% python3 -q
>>> import numpy as np
>>> from numpy import linalg as LA
>>> np.set_printoptions(precision=3, suppress=True, linewidth=140)
>>> def tidy(a):
...     return np.round(a, 3) + 0
... 
>>> other = np.array([[0]])
>>> W2 = np.array([[0, 0], [1, 0]])
>>> m1 = np.block([[other, np.zeros((1, 2))], [np.zeros((2, 1)), W2]])
>>> print(m1)
[[0. 0. 0.]
 [0. 0. 0.]
 [0. 1. 0.]]
>>> hat = np.triu(np.array([[3, 3, 0], [4, 5, -4], [5, -2, 1]]), 1) + np.eye(3)
>>> other = hat @ m1 @ LA.inv(hat)
>>> print(tidy(np.poly(other)))
[1. 0. 0. 0.]
>>> print(other)
[[  0.   0.   0.]
 [  0.  -4. -16.]
 [  0.   1.   4.]]
>>> print(hat @ m1 - m1 @ hat)
[[ 0.  0.  0.]
 [ 0. -4.  0.]
 [ 0.  0.  4.]]
>>> print(np.trace(other), np.trace(m1))
0.0 0.0
>>> print(np.einsum("ij,ji->", m1, m1))
0.0
>>> print(tidy(LA.det(m1.T)))
0.0
>>> J = np.loadtxt("sample8.csv", delimiter=",")
>>> print(tidy(J))
[[-0.976  0.217]
 [ 0.217  0.976]]
>>> O, R = LA.qr(J)
>>> print(tidy(O @ R))
[[-0.976  0.217]
 [ 0.217  0.976]]
>>> print(O.shape, R.shape)
(2, 2) (2, 2)
>>> print(tidy(np.abs(np.diag(R))))
[1. 1.]
>>> print(np.allclose(R.T @ R, J.T @ J))
True
>>> print(tidy(abs(R[0, 0])), tidy(LA.norm(J[:, 0])))
1.0 1.0
>>> r0 = np.array([2, 2, 2, 0])
>>> K = r0[np.abs(np.subtract.outer(np.arange(4), np.arange(4)))]
>>> print(K)
[[2 2 2 0]
 [2 2 2 2]
 [2 2 2 2]
 [0 2 2 2]]
>>> cov = K.T @ K
>>> print(np.diag(cov))
[12 16 16 12]
>>> print(tidy(LA.eigvalsh(cov)[::-1]))
[50.739  4.     1.261  0.   ]
>>> print(tidy(LA.svd(K, compute_uv=False) ** 2))
[50.739  4.     1.261  0.   ]
>>> print((K @ K.T).shape)
(4, 4)
>>> print(LA.matrix_rank(cov))
3
